% python3 -q
>>> import numpy as np
>>> import numpy.linalg as la
>>> np.set_printoptions(precision=3, suppress=True, linewidth=160, legacy="1.25")
>>> def rnd(a):
...     return np.round(a, 3) + 0
... 
>>> M = np.loadtxt("test15.csv", delimiter=",")
>>> M
array([[  0.,   0.,   0.],
       [  7.,   7., -14.],
       [  7.,   7., -14.]])
>>> Uu, sigma, VT = la.svd(M)
>>> evecs = VT[:(sigma > 1e-8).sum()]
>>> rng = np.random.default_rng(6682)
>>> vec = M[2] + 3 * M[1] + rng.integers(2) * np.eye(3)[2]
>>> vec
array([ 28.,  28., -56.])
>>> np.allclose(evecs.T @ evecs @ vec, vec)
True
>>> la.matrix_rank(np.vstack([M, vec]))
1
>>> rnd(evecs.T @ evecs)
array([[ 0.167,  0.167, -0.333],
       [ 0.167,  0.167, -0.333],
       [-0.333, -0.333,  0.667]])
>>> rnd(la.norm(vec - evecs.T @ evecs @ vec))
0.0
>>> rnd(np.diag(evecs.T @ evecs))
array([0.167, 0.167, 0.667])
>>> B = np.array([[3, 2, 0], [-2, 1, -3]])
>>> Z = np.kron(B, M)
>>> la.matrix_rank(Z)
2
>>> rnd(la.norm(Z, 2)), rnd(la.norm(B, 2) * la.norm(M, 2))
(101.53, 101.53)
>>> rnd(la.det(2 * M)), rnd(la.det(M))
(0.0, 0.0)
>>> np.einsum("ij,ji->", M, M)
49.0
>>> np.poly(M)
array([1., 7., 0., 0.])
>>> np.einsum("ii->", M)
-7.0
>>> np.kron(np.eye(2, dtype=int), M)
array([[  0.,   0.,   0.,   0.,   0.,   0.],
       [  7.,   7., -14.,   0.,   0.,  -0.],
       [  7.,   7., -14.,   0.,   0.,  -0.],
       [  0.,   0.,   0.,   0.,   0.,   0.],
       [  0.,   0.,  -0.,   7.,   7., -14.],
       [  0.,   0.,  -0.,   7.,   7., -14.]])
>>> rnd(la.det(M.T))
0.0
>>> hat = np.triu(np.array([[-3, 3, 0], [-1, 8, -4], [8, 9, 8]]), 1) + np.eye(3)
>>> B = hat @ M @ la.inv(hat)
>>> np.trace(B), np.trace(M)
(-7.0, -7.0)
>>> hat @ M - M @ hat
array([[ 21.,  21., -42.],
       [-28., -49.,  84.],
       [  0., -21.,  28.]])
>>> rnd(np.poly(B))
array([1., 7., 0., 0.])
>>> arr = np.triu(rng.random((3, 3)) < 0.8, 1).astype(int)
>>> arr = arr + arr.T
>>> arr
array([[0, 0, 1],
       [0, 0, 1],
       [1, 1, 0]])
>>> la.lstsq(M[:-1].T, M[-1])[2]
1
>>> w, evecs = la.eigh(arr)
>>> vec = np.array([2, 2, 2])
>>> rnd(la.eigvalsh(arr[1:, 1:]))
array([-1.,  1.])
>>> rnd(evecs * np.maximum(w, 0) @ evecs.T)
array([[0.354, 0.354, 0.5  ],
       [0.354, 0.354, 0.5  ],
       [0.5  , 0.5  , 0.707]])
>>> rnd(evecs * np.abs(w) @ evecs.T)
array([[0.707, 0.707, 0.   ],
       [0.707, 0.707, 0.   ],
       [0.   , 0.   , 1.414]])
>>> m1 = np.array([[0, 0, 2], [0, 0, 3], [0, 0, 0]])
>>> rnd(la.svd(m1, compute_uv=False))
array([3.606, 0.   , 0.   ])
>>> r = la.matrix_rank(m1)
>>> r
1
>>> N = la.svd(m1)[2][r:].T
>>> [int(la.matrix_rank(m1[:, :j + 1])) for j in range(3)]
[0, 0, 1]
>>> N @ N.T
array([[1., 0., 0.],
       [0., 1., 0.],
       [0., 0., 0.]])
>>> [int(la.matrix_rank(m1[:i])) for i in range(1, len(m1) + 1)]
[1, 1, 1]
>>> m1 @ N
array([[0., 0.],
       [0., 0.],
       [0., 0.]])
>>> [int(la.matrix_rank(np.delete(m1, i, axis=0))) for i in range(3)]
[1, 1, 1]
>>> rnd(m1 @ la.pinv(m1) @ m1)
array([[0., 0., 2.],
       [0., 0., 3.],
       [0., 0., 0.]])
>>> rnd(np.trace(la.pinv(m1) @ m1))
1.0
